In [1]: import numpy as np

In [2]: np.set_printoptions(precision=3, suppress=True, linewidth=140)

In [3]: def tidy(a):
   ...:     return np.round(a, 3) + 0
   ...: 

In [4]: u = np.array([8, 3, 6, 6, 3]) + 0.5

In [5]: X = np.eye(5) - 2 * np.outer(u, u) / (u @ u)

In [6]: tidy(X)
Out[6]: 
array([[ 0.203, -0.328, -0.61 , -0.61 , -0.328],
       [-0.328,  0.865, -0.251, -0.251, -0.135],
       [-0.61 , -0.251,  0.534, -0.466, -0.251],
       [-0.61 , -0.251, -0.466,  0.534, -0.251],
       [-0.328, -0.135, -0.251, -0.251,  0.865]])

In [7]: left, sigma, Vh = np.linalg.svd(X, full_matrices=False)

In [8]: tidy(sigma)
Out[8]: array([1., 1., 1., 1., 1.])

In [9]: tidy(np.sqrt((sigma ** 2).sum())), tidy(np.linalg.norm(X))
Out[9]: (np.float64(2.236), np.float64(2.236))

In [10]: tidy(left.T @ left)
Out[10]: 
array([[1., 0., 0., 0., 0.],
       [0., 1., 0., 0., 0.],
       [0., 0., 1., 0., 0.],
       [0., 0., 0., 1., 0.],
       [0., 0., 0., 0., 1.]])

In [11]: (sigma > 1e-8).sum()
Out[11]: np.int64(5)

In [12]: tidy(Vh @ Vh.T)
Out[12]: 
array([[1., 0., 0., 0., 0.],
       [0., 1., 0., 0., 0.],
       [0., 0., 1., 0., 0.],
       [0., 0., 0., 1., 0.],
       [0., 0., 0., 0., 1.]])

In [13]: x0 = np.array([0, -2, 1, -3, -1])

In [14]: tidy(np.linalg.norm(x0)), tidy(np.linalg.norm(X @ x0))
Out[14]: (np.float64(3.873), np.float64(3.873))

In [15]: tidy(np.abs(np.linalg.eigvals(X)))
Out[15]: array([1., 1., 1., 1., 1.])

In [16]: tidy(np.sort(np.abs(np.degrees(np.angle(np.linalg.eigvals(X))))))
Out[16]: array([  0.,   0.,   0.,   0., 180.])

In [17]: tidy(np.linalg.det(X))
Out[17]: np.float64(-1.0)

In [18]: 5 - np.linalg.matrix_rank(X - np.eye(5), tol=1e-8)
Out[18]: np.int64(4)

In [19]: tidy(X.T @ (X @ x0))
Out[19]: array([ 0., -2.,  1., -3., -1.])

In [20]: q = X.astype(float).copy()

In [21]: for j in range(5):
    ...:     q[:, j] -= q[:, :j] @ (q[:, :j].T @ q[:, j])
    ...:     q[:, j] /= np.linalg.norm(q[:, j])
    ...: 

In [22]: tidy(q.T @ q)
Out[22]: 
array([[1., 0., 0., 0., 0.],
       [0., 1., 0., 0., 0.],
       [0., 0., 1., 0., 0.],
       [0., 0., 0., 1., 0.],
       [0., 0., 0., 0., 1.]])

In [23]: M = np.loadtxt("out5.csv", delimiter=",")

In [24]: M
Out[24]: 
array([[ 2., -2., -2.,  0., -2., -2., -2., -2.,  0., -2., -1.,  0., -2., -1.,  0.],
       [-1., -2.,  2.,  2.,  0., -2.,  2., -1.,  2.,  1.,  0., -1.,  1., -1., -2.],
       [ 2., -1.,  0.,  0., -1., -1.,  1., -1.,  0., -1., -1., -1.,  2.,  1., -1.],
       [ 0., -2.,  1.,  1., -2.,  2., -2., -2.,  1.,  0.,  2.,  2.,  1.,  1.,  0.],
       [ 0.,  1.,  2., -2.,  2., -1.,  1., -2., -2.,  1.,  2., -2.,  2., -1.,  0.],
       [ 0., -2.,  0., -1.,  2.,  2.,  0.,  1.,  0.,  1.,  2.,  2., -2., -1., -2.],
       [ 2.,  0.,  1., -1.,  2.,  2., -1., -1.,  2.,  1., -1., -2., -2.,  1.,  1.],
       [-2., -2.,  1.,  0., -1., -2.,  2., -2., -1., -2.,  0., -1.,  1.,  2.,  2.],
       [ 2.,  1.,  1.,  1.,  0., -2., -1., -2.,  2., -1.,  0.,  2.,  0., -1.,  2.],
       [-2.,  2., -2.,  2., -2., -1.,  2., -2., -1.,  0., -2., -1., -1.,  2.,  1.],
       [ 2.,  1., -2.,  0.,  2.,  1., -1., -1., -1.,  2.,  0.,  2.,  1.,  0.,  1.],
       [ 0.,  1., -2.,  1.,  1.,  0.,  1.,  0.,  2.,  0.,  0.,  0.,  0., -2.,  0.],
       [-1., -2.,  1.,  2., -1.,  2., -2.,  2.,  0.,  1., -1., -1.,  0.,  2.,  2.],
       [ 2.,  0.,  0., -2., -1.,  1.,  0., -2.,  2.,  0., -2.,  2., -2.,  1.,  2.],
       [ 1.,  1.,  0., -1.,  1.,  1., -1.,  1.,  2., -1.,  2., -2., -2., -2.,  0.]])

In [25]: rng = np.random.default_rng(920)

In [26]: lab = rng.permutation(15)

In [27]: lab
Out[27]: array([13,  1, 14,  4, 10,  9,  3,  0,  7, 11,  6,  5,  2,  8, 12])

In [28]: out = M[lab][:, lab]

In [29]: np.diag(out)
Out[29]: array([ 1., -2.,  0.,  2.,  0.,  0.,  1.,  2., -2.,  0., -1.,  2.,  0.,  2.,  0.])

In [30]: np.allclose(M @ M.T, M.T @ M)
Out[30]: False

In [31]: tidy(np.abs(np.linalg.eigvals(M)).max())
Out[31]: np.float64(5.997)

In [32]: tidy(np.sort(np.abs(np.linalg.eigvals(M))))
Out[32]: array([0.847, 2.168, 2.168, 3.602, 3.786, 3.786, 4.253, 4.253, 4.474, 4.474, 4.654, 4.987, 4.987, 5.997, 5.997])

In [33]: tidy(np.linalg.norm(M))
Out[33]: np.float64(21.726)

In [34]: M.shape
Out[34]: (15, 15)

In [35]: M[:, 15]
Traceback (most recent call last):
  Cell In[35], line 1
    M[:, 15]
IndexError: index 15 is out of bounds for axis 1 with size 15


In [36]: np.linalg.rank(M)
Traceback (most recent call last):
  Cell In[36], line 1
    np.linalg.rank(M)
AttributeError: module 'numpy.linalg' has no attribute 'rank'


In [37]: tidy(M.mean(axis=0))
Out[37]: array([ 0.467, -0.4  ,  0.067,  0.133,  0.   ,  0.   , -0.067, -0.933,  0.533,  0.   ,  0.   , -0.067, -0.2  ,  0.067,  0.4  ])

In [38]: np.unravel_index(np.abs(M).argmax(), M.shape)
Out[38]: (np.int64(0), np.int64(0))

In [39]: left, sigma, Vh = np.linalg.svd(M, full_matrices=False)

In [40]: tidy(np.sqrt((sigma ** 2).sum())), tidy(np.linalg.norm(M))
Out[40]: (np.float64(21.726), np.float64(21.726))

In [41]: left.shape, sigma.shape, Vh.shape
Out[41]: ((15, 15), (15,), (15, 15))

In [42]: np.allclose(left * sigma @ Vh, M)
Out[42]: True

In [43]: w1 = np.array([[-1, -4, 4],
    ...:     [1, 2, -1],
    ...:     [4, -4, -2],
    ...:     [4, -2, -3],
    ...:     [-2, -1, -3],
    ...:     [-3, -4, -2],
    ...:     [1, -3, -3],
    ...:     [3, -4, -1],
    ...:     [4, -1, 4],
    ...:     [-5, -5, 5],
    ...:     [0, -3, -3],
    ...:     [5, -4, -5],
    ...:     [-1, 2, 4],
    ...:     [1, 2, -1],
    ...:     [0, 0, -2]])

In [44]: b = np.array([3, 1, 0])

In [45]: act = np.maximum(M @ w1 + b, 0)

In [46]: tidy((act > 0).mean(axis=0))
Out[46]: array([0.667, 0.4  , 0.667])

In [47]: cent = np.array([[2, 5], [3, 4], [3, 5]])

In [48]: (act @ cent).round(6).argmax(axis=1)
Out[48]: array([1, 1, 1, 1, 1, 0, 1, 1, 1, 1, 1, 1, 1, 1, 1])

In [49]: lab = rng.integers(0, 2, 5)

In [50]: J = np.triu((lab[:, None] == lab) & (rng.random((5, 5)) < 0.8), 1).astype(int)

In [51]: J += J.T

In [52]: J
Out[52]: 
array([[0, 1, 0, 1, 1],
       [1, 0, 0, 1, 1],
       [0, 0, 0, 0, 0],
       [1, 1, 0, 0, 1],
       [1, 1, 0, 1, 0]])

In [53]: hat = np.triu(np.array([[0, 2, 3, 2, 0],
    ...:     [0, -1, 0, -2, -1],
    ...:     [3, 0, 1, 3, 0],
    ...:     [2, -2, 1, 3, -2],
    ...:     [2, -3, -3, 0, -3]]), 1) + np.eye(5)

In [54]: out = hat @ J @ np.linalg.inv(hat)

In [55]: np.trace(out), np.trace(J)
Out[55]: (np.float64(0.0), np.int64(0))

In [56]: hat @ J - J @ hat
Out[56]: 
array([[ 4.,  2.,  0.,  4.,  7.],
       [-3., -5., -3., -3.,  0.],
       [ 3.,  3.,  0.,  0.,  3.],
       [-2., -4., -3., -2.,  1.],
       [ 0., -2., -3.,  0.,  3.]])

In [57]: C2 = J.T @ J

In [58]: tidy(np.linalg.svd(J, compute_uv=False) ** 2)
Out[58]: array([9., 1., 1., 1., 0.])

In [59]: np.diag(C2)
Out[59]: array([3, 3, 0, 3, 3])

In [60]: np.linalg.matrix_rank(C2)
Out[60]: np.int64(4)

In [61]: np.linalg.matrix_rank(J, rtol=0.1)
Out[61]: np.int64(4)

In [62]: w, evecs = np.linalg.eigh(J)

In [63]: x0 = np.array([0, 5, 0, 4, 5])

In [64]: tidy(evecs * np.abs(w) @ evecs.T)
Out[64]: 
array([[1.5, 0.5, 0. , 0.5, 0.5],
       [0.5, 1.5, 0. , 0.5, 0.5],
       [0. , 0. , 0. , 0. , 0. ],
       [0.5, 0.5, 0. , 1.5, 0.5],
       [0.5, 0.5, 0. , 0.5, 1.5]])

In [65]: tidy(evecs * np.maximum(w, 0) @ evecs.T)
Out[65]: 
array([[0.75, 0.75, 0.  , 0.75, 0.75],
       [0.75, 0.75, 0.  , 0.75, 0.75],
       [0.  , 0.  , 0.  , 0.  , 0.  ],
       [0.75, 0.75, 0.  , 0.75, 0.75],
       [0.75, 0.75, 0.  , 0.75, 0.75]])

In [66]: np.abs(J).sum(axis=1).max(), np.abs(w).max()
Out[66]: (np.int64(3), np.float64(3.0))

In [67]: tidy(x0 @ J @ x0 / (x0 @ x0)), w[0], w[-1]
Out[67]: (np.float64(1.97), np.float64(-1.0), np.float64(3.0))

In [68]: x0 @ J @ x0
Out[68]: np.int64(130)

In [69]: (np.sign(evecs[:, -1].round(6)) == np.sign(evecs[0, -1].round(6))).astype(int)
Out[69]: array([1, 1, 0, 1, 1])
